$ python3 -q
>>> import numpy as np
>>> np.set_printoptions(precision=2, suppress=True, linewidth=140)
>>> def tidy(a):
...     return np.round(a, 2) + 0
... 
>>> A = np.array([[-9, -7, 2, -5, -9, 0, 5, 8],
...     [0, -1, 6, 4, -4, 7, 8, 2],
...     [5, 9, 5, -1, -1, -2, 9, 6],
...     [-1, -5, -5, 4, 1, 2, 9, 4],
...     [-4, -3, -3, 2, 0, 7, 4, -8],
...     [-2, -6, -1, -4, 9, -3, -1, -7],
...     [0, 0, -9, -9, -5, 2, -6, 9]])
>>> A[2] = A[3]
>>> A
array([[-9, -7,  2, -5, -9,  0,  5,  8],
       [ 0, -1,  6,  4, -4,  7,  8,  2],
       [-1, -5, -5,  4,  1,  2,  9,  4],
       [-1, -5, -5,  4,  1,  2,  9,  4],
       [-4, -3, -3,  2,  0,  7,  4, -8],
       [-2, -6, -1, -4,  9, -3, -1, -7],
       [ 0,  0, -9, -9, -5,  2, -6,  9]])
>>> np.linalg.cond(A) > 100
np.True_
>>> tidy(np.linalg.norm(A, 2) / np.linalg.norm(A))
np.float64(0.6)
>>> np.argsort(-np.linalg.norm(A, axis=0).round(6), kind="stable")[:3]
array([6, 7, 4])
>>> U, sigma, Vt = np.linalg.svd(A)
>>> evecs = Vt[:(sigma > 1e-8).sum()]
>>> rng = np.random.default_rng(845)
>>> vec = A[6] + -2 * A[3] + rng.integers(2) * np.eye(8)[6]
>>> vec
array([  2.,  10.,   1., -17.,  -7.,  -2., -24.,   1.])
>>> tidy(np.diag(evecs.T @ evecs))
array([0.61, 0.53, 0.99, 0.72, 0.74, 0.9 , 0.63, 0.87])
>>> m1 = np.loadtxt("case3.csv", delimiter=",")
>>> tidy(m1)
array([[-1.07,  0.62, -0.78, -1.36],
       [-0.36, -0.09,  1.8 , -0.79],
       [-0.36, -1.9 , -0.34, -0.39],
       [-1.61,  0.03,  0.2 ,  1.17]])
>>> Q, evecs = np.linalg.qr(m1[:, :3])[0], np.linalg.qr(m1[:, 3:])[0]
>>> sigma = np.linalg.svd(Q.T @ evecs, compute_uv=False)
>>> np.degrees(np.arccos(sigma.clip(0, 1)))
array([90.])
>>> tidy(np.linalg.norm(Q @ Q.T - evecs @ evecs.T, 2))
np.float64(1.0)
>>> tidy(sigma)
array([0.])
>>> Y = np.linalg.inv(m1)
>>> tidy(m1 @ Y)
array([[1., 0., 0., 0.],
       [0., 1., 0., 0.],
       [0., 0., 1., 0.],
       [0., 0., 0., 1.]])
>>> vec = np.array([1, -2, 1, -3])
>>> y = m1 @ vec
>>> tidy(y)
array([ 0.99,  4.  ,  4.26, -4.98])
>>> tidy(np.linalg.solve(m1, m1[:, 3]))
array([0., 0., 0., 1.])
>>> tidy(np.linalg.solve(m1, y))
array([ 1., -2.,  1., -3.])
>>> tidy(np.linalg.solve(m1, y + m1[:, 1]))
array([ 1., -1.,  1., -3.])
>>> lab = rng.permutation(4)
>>> lab
array([1, 3, 2, 0])
>>> Y = m1[lab][:, lab]
>>> tidy(np.diag(Y))
array([-0.09,  1.17, -0.34, -1.07])
>>> tidy(Y)
array([[-0.09, -0.79,  1.8 , -0.36],
       [ 0.03,  1.17,  0.2 , -1.61],
       [-1.9 , -0.39, -0.34, -0.36],
       [ 0.62, -1.36, -0.78, -1.07]])
>>> tidy(np.trace(Y))
np.float64(-0.34)
>>> tidy(np.sort(np.abs(np.linalg.eigvals(Y))))
array([2., 2., 2., 2.])
>>> mat = np.loadtxt("x.csv", delimiter=",")
>>> tidy(mat)
array([[  2.01,  -7.72,  -7.79,   4.  ,   5.51, -14.92,  -4.43],
       [  4.34,  -2.24,   1.3 ,   2.95,   4.88,  -7.2 ,  -1.2 ],
       [  4.32,  -2.2 ,  -4.84,   9.77,   6.31,   2.83, -16.54],
       [  4.6 ,   2.24,   9.75,   1.03,   5.05,  10.91,  -1.17],
       [  2.19,  -0.7 ,   1.46,   0.22,   3.26,   6.2 ,  -4.7 ],
       [  4.91,   0.34,   7.81,   0.02,   4.37,  -2.76,   4.17],
       [  0.21,   2.08,  -1.45,  -7.02,  -3.94,   2.59,  -1.5 ],
       [ 11.97,  14.25,  11.84,   3.5 ,  -3.62,  -6.81,  -1.59],
       [ -0.08,  -3.24,  -1.11,  -5.41,   0.85,  -3.23,   2.75],
       [  4.09,  -6.2 ,   2.47,   9.56,  12.66,   6.45,  -8.6 ],
       [  5.52,   4.65,   8.08,   3.3 ,   3.72,  13.58,  -7.07],
       [ -3.58,  -6.22,  -6.  ,  -5.98,   1.62,   7.28,  -3.57],
       [  7.83,  -4.27,   0.94,  18.73,  14.94,   5.98, -18.78],
       [  0.41,   1.16,  -5.49,  -6.14,  -4.98,  -5.65,  -2.35],
       [  2.4 ,  -4.75,   4.45,   2.96,   9.16,   7.52,  -2.39]])
>>> tidy(mat.sum(axis=0))
array([ 51.14, -12.82,  21.43,  31.46,  59.78,  22.78, -66.97])
>>> tidy(np.abs(mat).max())
np.float64(18.78)
>>> mat.shape
(15, 7)
>>> np.count_nonzero(mat)
np.int64(105)
>>> np.linalg.matrix_rank(mat)
np.int64(5)
>>> tidy(mat.mean(axis=0))
array([ 3.41, -0.85,  1.43,  2.1 ,  3.99,  1.52, -4.46])
>>> tidy(np.linalg.svd(mat, compute_uv=False))
array([48.24, 31.8 , 27.54, 17.94, 10.95,  0.  ,  0.  ])
>>> Y = mat + rng.integers(-2, 3, (15, 5)) @ rng.integers(-2, 3, (5, 7))
>>> tidy(Y)
array([[  0.01, -13.72, -12.79,  -2.  ,   0.51,  -5.92, -10.43],
       [  5.34,  -2.24,   3.3 ,   0.95,   6.88,  -9.2 ,   0.8 ],
       [  3.32,  -4.2 ,  -4.84,   5.77,   6.31,   2.83, -10.54],
       [  2.6 ,   1.24,  10.75,  10.03,  -2.95,  13.91,  -5.17],
       [ -0.81,  -3.7 ,   6.46,  -3.78,   2.26,   8.2 ,  -3.7 ],
       [  1.91,  -3.66,  -1.19,  -4.98,   0.37,   7.24,  -2.83],
       [  8.21,   0.08,  -1.45,  -5.02,  -5.94,  -5.41,  10.5 ],
       [  7.97,  11.25,  12.84,   9.5 , -12.62,  -0.81,  -6.59],
       [  2.92,  -5.24,   2.89,  -1.41,  -3.15,  -7.23,   8.75],
       [  1.09,  -3.2 ,   1.47,   9.56,  15.66,   8.45, -13.6 ],
       [  6.52,   7.65,   6.08,   0.3 ,   9.72,   9.58,  -1.07],
       [  1.42,  -6.22,  -9.  ,  -4.98,   1.62,   5.28,  -4.57],
       [ 10.83,  -2.27,   6.94,  20.73,  17.94,  -2.02, -10.78],
       [ -2.59,   4.16,  -1.49,  -9.14,   1.02,  -7.65,  -0.35],
       [  3.4 ,  -9.75,   3.45,  -9.04,  11.16,   9.52,   0.61]])
>>> np.abs(Y - mat).sum(axis=1)
array([39., 11., 13., 28., 19., 42., 34., 34., 27., 17., 25., 12., 32., 23., 26.])
>>> cov = np.cov(Y, rowvar=False)
>>> np.argwhere(np.triu(np.abs(np.corrcoef(Y.T)) > 0.8, 1))
array([], shape=(0, 2), dtype=int64)
>>> tidy(np.corrcoef(Y[:, 0], Y[:, 1])[0, 1])
np.float64(0.37)
>>> X = np.load("a.npy")
>>> X
array([[ 0,  0,  1,  0,  2,  1,  0],
       [ 1, 15,  3,  1,  2,  0,  3],
       [ 2, 15,  3,  2,  1,  0,  3],
       [ 0,  0,  3,  3,  1,  1,  0],
       [ 0,  5,  1,  3,  0,  3,  1],
       [ 0,  5,  0,  3,  2,  2,  1],
       [ 2,  0,  1,  0,  3,  2,  0]])
>>> # looks like rank 6
>>> np.unique(X.round(6), axis=0).shape
(7, 7)
>>> np.linalg.lstsq(X[:-1].T, X[-1])[2]
np.int32(6)
>>> tidy(X @ np.linalg.pinv(X) @ X)
array([[ 0.,  0.,  1.,  0.,  2.,  1.,  0.],
       [ 1., 15.,  3.,  1.,  2.,  0.,  3.],
       [ 2., 15.,  3.,  2.,  1.,  0.,  3.],
       [ 0.,  0.,  3.,  3.,  1.,  1.,  0.],
       [ 0.,  5.,  1.,  3.,  0.,  3.,  1.],
       [ 0.,  5.,  0.,  3.,  2.,  2.,  1.],
       [ 2.,  0.,  1.,  0.,  3.,  2.,  0.]])
>>> rk = np.linalg.matrix_rank(X)
>>> rk
np.int64(6)
>>> ns = np.linalg.svd(X)[2][rk:].T
>>> tidy(ns @ ns.T)
array([[ 0.  ,  0.  ,  0.  ,  0.  ,  0.  ,  0.  ,  0.  ],
       [ 0.  ,  0.04,  0.  ,  0.  ,  0.  ,  0.  , -0.19],
       [ 0.  ,  0.  ,  0.  ,  0.  ,  0.  ,  0.  ,  0.  ],
       [ 0.  ,  0.  ,  0.  ,  0.  ,  0.  ,  0.  ,  0.  ],
       [ 0.  ,  0.  ,  0.  ,  0.  ,  0.  ,  0.  ,  0.  ],
       [ 0.  ,  0.  ,  0.  ,  0.  ,  0.  ,  0.  ,  0.  ],
       [ 0.  , -0.19,  0.  ,  0.  ,  0.  ,  0.  ,  0.96]])
>>> np.argsort(-np.linalg.norm(X, axis=0).round(6), kind="stable")[:3]
array([1, 3, 2])
>>> [round(float(x), 2) for x in np.linalg.svd(X, compute_uv=False)[:3]]
[23.73, 6.32, 4.05]
>>> W2 = mat[[11, 5]].astype(float)
>>> for _ in range(4):
...     lab = np.linalg.norm(mat[:, None] - W2, axis=-1).argmin(axis=1)
...     W2 = np.array([mat[lab == j].mean(axis=0) for j in range(2)])
... 
>>> lab
array([0, 0, 1, 1, 1, 1, 0, 1, 0, 1, 1, 0, 1, 0, 1])
>>> tidy(W2)
array([[ 0.55, -2.7 , -3.42, -2.93,  0.66, -3.52, -1.71],
       [ 5.31,  0.37,  4.66,  5.45,  6.2 ,  4.88, -6.3 ]])
>>> np.abs(W2[1] - W2[0]).argmax()
np.int64(5)
>>> U, sigma, Vt = np.linalg.svd(X)
>>> tidy(sigma)
array([23.73,  6.32,  4.05,  3.03,  1.67,  1.22,  0.  ])
>>> np.argmax(sigma[:-1] / (sigma[1:] + 1e-6)) + 1
np.int64(6)
>>> Y = U[:, :6] @ np.diag(sigma[:6]) @ Vt[:6]
>>> np.linalg.matrix_rank(Y)
np.int64(6)
>>> tidy(np.linalg.norm(X - Y, 2)), tidy(sigma[6])
(np.float64(0.0), np.float64(0.0))
>>> tidy(Y)
array([[ 0.,  0.,  1.,  0.,  2.,  1.,  0.],
       [ 1., 15.,  3.,  1.,  2.,  0.,  3.],
       [ 2., 15.,  3.,  2.,  1.,  0.,  3.],
       [ 0.,  0.,  3.,  3.,  1.,  1.,  0.],
       [ 0.,  5.,  1.,  3.,  0.,  3.,  1.],
       [ 0.,  5.,  0.,  3.,  2.,  2.,  1.],
       [ 2.,  0.,  1.,  0.,  3.,  2.,  0.]])
>>> arr = np.loadtxt("m.csv", delimiter=",")
>>> arr
array([[-0.61, -0.81,  1.09, -0.58, -0.07, -0.36,  0.04],
       [-0.81,  0.19, -0.48,  0.71,  0.67, -0.21, -0.19],
       [ 1.09, -0.48, -0.04,  0.56, -1.01, -0.78,  0.13],
       [-0.58,  0.71,  0.56,  0.23, -0.81,  0.44,  0.8 ],
       [-0.07,  0.67, -1.01, -0.81, -0.21, -0.81, -0.13],
       [-0.36, -0.21, -0.78,  0.44, -0.81,  0.85,  0.43],
       [ 0.04, -0.19,  0.13,  0.8 , -0.13,  0.43, -1.41]])
>>> tidy(np.trace(arr))
np.float64(-1.0)
>>> np.allclose(arr, arr.T)
True
>>> np.linalg.determinant(arr)
Traceback (most recent call last):
  File "<python-input-80>", line 1, in <module>
    np.linalg.determinant(arr)
    ^^^^^^^^^^^^^^^^^^^^^
AttributeError: module 'numpy.linalg' has no attribute 'determinant'
>>> tidy(np.abs(np.linalg.eigvals(arr)).max())
np.float64(2.0)
